$ ipython --no-banner

In [1]: import numpy as np

In [2]: import numpy.linalg as la

In [3]: np.set_printoptions(precision=1, suppress=True, linewidth=140, sign=" ")

In [4]: B = np.array([[0, -2, -2, 3, -2, 0, 3, -1, 0],
   ...:     [-2, -2, 0, 1, 0, -2, -2, -3, -3],
   ...:     [3, -2, -1, -3, 1, 3, 2, 0, 2],
   ...:     [1, 0, -2, 3, 2, -1, -2, -3, 2],
   ...:     [1, 0, -1, -1, 2, -1, -2, 3, -1],
   ...:     [0, 2, 1, -1, 3, 0, 3, 1, 2],
   ...:     [2, -2, 1, 0, -2, 3, 3, 2, -3],
   ...:     [-1, -3, 0, -1, 3, -2, 3, -1, 3],
   ...:     [-1, -3, 0, 2, 1, 2, 1, 1, 0]])

In [5]: arr = np.triu(B)

In [6]: arr
Out[6]: 
array([[ 0, -2, -2,  3, -2,  0,  3, -1,  0],
       [ 0, -2,  0,  1,  0, -2, -2, -3, -3],
       [ 0,  0, -1, -3,  1,  3,  2,  0,  2],
       [ 0,  0,  0,  3,  2, -1, -2, -3,  2],
       [ 0,  0,  0,  0,  2, -1, -2,  3, -1],
       [ 0,  0,  0,  0,  0,  0,  3,  1,  2],
       [ 0,  0,  0,  0,  0,  0,  3,  2, -3],
       [ 0,  0,  0,  0,  0,  0,  0, -1,  3],
       [ 0,  0,  0,  0,  0,  0,  0,  0,  0]])

In [7]: # triangular

In [8]: round(float(la.norm(arr, 2) / la.norm(arr)), 1)
Out[8]: 0.6

In [9]: np.argsort(-la.norm(arr, axis=0).round(6), kind="stable")[:3]
Out[9]: array([ 6,  8,  7])

In [10]: [round(float(x), 1) for x in la.svd(arr, compute_uv=False)[:3]]
Out[10]: [8.2, 6.8, 6.5]

In [11]: np.sort(la.eigvals(arr))
Out[11]: array([-2., -1., -1.,  0.,  0.,  0.,  2.,  3.,  3.])

In [12]: la.matrix_rank(arr - arr[0, 0] * np.eye(9))
Out[12]: np.int64(8)

In [13]: left, sv, Vt = la.svd(arr)

In [14]: evecs = Vt[:(sv > 1e-8).sum()]

In [15]: rng = np.random.default_rng(215468)

In [16]: x0 = arr[1] + 4 * arr[3] + rng.integers(2) * np.eye(9)[8]

In [17]: x0
Out[17]: array([  0.,  -2.,   0.,  13.,   8.,  -6., -10., -15.,   5.])

In [18]: np.round(evecs.T @ evecs, 1) + 0
Out[18]: 
array([[ 0.,  0.,  0.,  0.,  0.,  0.,  0.,  0.,  0.],
       [ 0.,  1.,  0.,  0.,  0.,  0.,  0.,  0.,  0.],
       [ 0.,  0.,  1.,  0.,  0.,  0.,  0.,  0.,  0.],
       [ 0.,  0.,  0.,  1.,  0.,  0.,  0.,  0.,  0.],
       [ 0.,  0.,  0.,  0.,  1.,  0.,  0.,  0.,  0.],
       [ 0.,  0.,  0.,  0.,  0.,  1.,  0.,  0.,  0.],
       [ 0.,  0.,  0.,  0.,  0.,  0.,  1.,  0.,  0.],
       [ 0.,  0.,  0.,  0.,  0.,  0.,  0.,  1.,  0.],
       [ 0.,  0.,  0.,  0.,  0.,  0.,  0.,  0.,  1.]])

In [19]: np.round(la.norm(x0 - evecs.T @ evecs @ x0), 1)
Out[19]: np.float64(0.0)

In [20]: def softmax(z):
    ...:     e = np.exp(z - z.max(axis=-1, keepdims=True))
    ...:     return e / e.sum(axis=-1, keepdims=True)
    ...: 

In [21]: softmax(arr[8])
Out[21]: array([ 0.1,  0.1,  0.1,  0.1,  0.1,  0.1,  0.1,  0.1,  0.1])

In [22]: att = arr @ arr.T / np.sqrt(9)

In [23]: softmax(att)[8] @ arr
Out[23]: array([ 0. , -0.4, -0.3,  0.4,  0.3, -0.1,  0.6, -0.2,  0.2])

In [24]: np.round(softmax(att), 1) + 0
Out[24]: 
array([[ 1. ,  0. ,  0. ,  0. ,  0. ,  0. ,  0. ,  0. ,  0. ],
       [ 0. ,  1. ,  0. ,  0. ,  0. ,  0. ,  0. ,  0. ,  0. ],
       [ 0. ,  0. ,  1. ,  0. ,  0. ,  0. ,  0. ,  0. ,  0. ],
       [ 0. ,  0. ,  0. ,  1. ,  0. ,  0. ,  0. ,  0. ,  0. ],
       [ 0. ,  0. ,  0. ,  0. ,  1. ,  0. ,  0. ,  0. ,  0. ],
       [ 0.1,  0. ,  0.2,  0. ,  0. ,  0.7,  0. ,  0. ,  0. ],
       [ 0. ,  0. ,  0. ,  0. ,  0. ,  0. ,  1. ,  0. ,  0. ],
       [ 0. ,  0. ,  0.1,  0.3,  0. ,  0.1,  0. ,  0.4,  0. ],
       [ 0.1,  0.1,  0.1,  0.1,  0.1,  0.1,  0.1,  0.1,  0.1]])

In [25]: m1 = np.load("block2.npy")

In [26]: m1.round(1) + 0
Out[26]: 
array([[ 0. , -0.3,  0. ,  0.3, -0.3, -0.1,  0. ,  0.1, -0.3,  0.5, -0.1, -0.3, -0.1,  0.4,  0.3,  0.2],
       [-0.3, -0.1,  0.4,  0.2,  0.4,  0.2, -0.3, -0.2,  0.2,  0.3,  0. , -0.3,  0. , -0.4,  0.1, -0.1],
       [ 0. , -0.6, -0.1, -0.2,  0.2, -0.4,  0.3, -0.2, -0.2,  0. , -0.2, -0.1,  0.2, -0.2, -0.4,  0. ],
       [-0.3, -0.3,  0. ,  0. ,  0. ,  0.3,  0.1, -0.3,  0. , -0.5,  0.4, -0.2, -0.1,  0.2,  0.1,  0.3],
       [-0.1, -0.2,  0.4, -0.3, -0.3,  0.1,  0.1, -0.2, -0.3,  0. , -0.1,  0.5, -0.1, -0.1,  0.3, -0.1],
       [-0.2,  0. , -0.2,  0.2,  0. , -0.5, -0.2, -0.3,  0.4,  0.1,  0. ,  0.4,  0.2,  0. ,  0.2,  0.4],
       [ 0.4,  0. ,  0.4,  0. ,  0. , -0.4, -0.6,  0. , -0.3, -0.2,  0.2, -0.1,  0. ,  0. , -0.1,  0.2],
       [-0.1, -0.1, -0.4, -0.2,  0.2,  0.1, -0.5, -0.1, -0.2,  0. , -0.2,  0. ,  0.2,  0.4,  0.2, -0.3],
       [ 0. ,  0.2, -0.1,  0.3,  0. ,  0.3, -0.1, -0.3, -0.4,  0. , -0.4,  0. ,  0. , -0.1, -0.4,  0.4],
       [-0.5,  0.3,  0.3,  0.2,  0.2, -0.3,  0.2,  0.2, -0.3, -0.2, -0.1,  0. ,  0.4,  0.1,  0.1, -0.1],
       [-0.1,  0.1,  0.3, -0.4,  0.3, -0.1,  0.1, -0.1,  0.2,  0.1, -0.3, -0.1, -0.4,  0.4, -0.1,  0.2],
       [-0.1,  0.3, -0.1,  0. , -0.3, -0.3,  0.1, -0.6, -0.1,  0.1,  0.1, -0.3, -0.1,  0. , -0.1, -0.4],
       [-0.5, -0.2,  0. ,  0.1, -0.4,  0. , -0.3,  0.3,  0.2, -0.1, -0.1,  0.1, -0.2,  0. , -0.5, -0.1],
       [-0.2,  0.1, -0.3, -0.4, -0.1, -0.1, -0.1,  0.2, -0.2, -0.1,  0. , -0.2, -0.2, -0.5,  0.3,  0.3],
       [-0.2,  0.1, -0.1, -0.1,  0.2,  0. ,  0. ,  0.1, -0.3,  0.5,  0.6,  0.3, -0.1,  0.1, -0.3,  0.1],
       [ 0. ,  0.1,  0.2, -0.4, -0.3,  0.2, -0.1,  0. ,  0.2,  0.2,  0.1, -0.2,  0.6,  0.1, -0.2,  0.2]])

In [27]: # orthonormal columns

In [28]: B = np.array([[-3, 2, -1],
    ...:     [1, 1, 2],
    ...:     [-1, -2, -2],
    ...:     [-1, -1, 2],
    ...:     [3, -1, 1],
    ...:     [2, -3, -1],
    ...:     [-1, -2, 1],
    ...:     [2, -1, 0],
    ...:     [-1, 3, 2],
    ...:     [-1, 3, 3],
    ...:     [3, 1, -3],
    ...:     [-2, -1, -3],
    ...:     [-1, 2, -1],
    ...:     [2, -3, -3],
    ...:     [-3, -1, -2],
    ...:     [2, 3, 1]])

In [29]: np.round(np.einsum("ij->j", m1), 1) + 0
Out[29]: array([-2.5, -0.4,  0.6, -1. , -0.2, -0.9, -1.3, -1.2, -1.4,  0.6,  0. , -0.5,  0.2,  0.3, -0.4,  1.1])

In [30]: np.vstack([m1, B.T]).shape
Out[30]: (19, 16)

In [31]: la.matrix_rank(np.vstack([m1, B.T]))
Out[31]: np.int64(16)

In [32]: np.einsum("ij,ij->i", m1, m1)
Out[32]: array([ 1.,  1.,  1.,  1.,  1.,  1.,  1.,  1.,  1.,  1.,  1.,  1.,  1.,  1.,  1.,  1.])

In [33]: np.sort(np.abs(la.eigvals(arr)))
Out[33]: array([ 0.,  0.,  0.,  1.,  1.,  2.,  2.,  3.,  3.])

In [34]: la.matrix_power(arr, 4)
Out[34]: 
array([[   0,   16,    2,  109,  128,  -55, -217,  -16,  -24],
       [   0,   16,    0,   13,   26,    3, -148,  -34,   37],
       [   0,    0,    1,  -60,  -85,   39,  340,  141, -160],
       [   0,    0,    0,   81,  130,  -65, -517, -171,  203],
       [   0,    0,    0,    0,   16,   -8, -187,  -72,  101],
       [   0,    0,    0,    0,    0,    0,   81,   41,  -42],
       [   0,    0,    0,    0,    0,    0,   81,   40,  -39],
       [   0,    0,    0,    0,    0,    0,    0,    1,   -3],
       [   0,    0,    0,    0,    0,    0,    0,    0,    0]])

In [35]: np.trace(arr)
Out[35]: np.int64(4)

In [36]: la.determinant(arr)
Traceback (most recent call last):
  Cell In[36], line 1
    la.determinant(arr)
AttributeError: module 'numpy.linalg' has no attribute 'determinant'


In [37]: np.allclose(arr, arr.T)
Out[37]: False

In [38]: (arr - arr.T) / 2
Out[38]: 
array([[ 0. , -1. , -1. ,  1.5, -1. ,  0. ,  1.5, -0.5,  0. ],
       [ 1. ,  0. ,  0. ,  0.5,  0. , -1. , -1. , -1.5, -1.5],
       [ 1. ,  0. ,  0. , -1.5,  0.5,  1.5,  1. ,  0. ,  1. ],
       [-1.5, -0.5,  1.5,  0. ,  1. , -0.5, -1. , -1.5,  1. ],
       [ 1. ,  0. , -0.5, -1. ,  0. , -0.5, -1. ,  1.5, -0.5],
       [ 0. ,  1. , -1.5,  0.5,  0.5,  0. ,  1.5,  0.5,  1. ],
       [-1.5,  1. , -1. ,  1. ,  1. , -1.5,  0. ,  1. , -1.5],
       [ 0.5,  1.5,  0. ,  1.5, -1.5, -0.5, -1. ,  0. ,  1.5],
       [ 0. ,  1.5, -1. , -1. ,  0.5, -1. ,  1.5, -1.5,  0. ]])

In [39]: round(float(np.abs(la.eigvals(arr)).max()), 1)
Out[39]: 3.0

In [40]: arr @ arr
Out[40]: 
array([[  0,   4,   2,  13,   0,  -3,   7,  -2,  -2],
       [  0,   4,   0,   1,   2,   3, -10,   0,   1],
       [  0,   0,   1,  -6,  -5,  -1,  17,  19,  -9],
       [  0,   0,   0,   9,  10,  -5, -19,  -5,  -1],
       [  0,   0,   0,   0,   4,  -2, -13,  -2,  11],
       [  0,   0,   0,   0,   0,   0,   9,   5,  -6],
       [  0,   0,   0,   0,   0,   0,   9,   4,  -3],
       [  0,   0,   0,   0,   0,   0,   0,   1,  -3],
       [  0,   0,   0,   0,   0,   0,   0,   0,   0]])
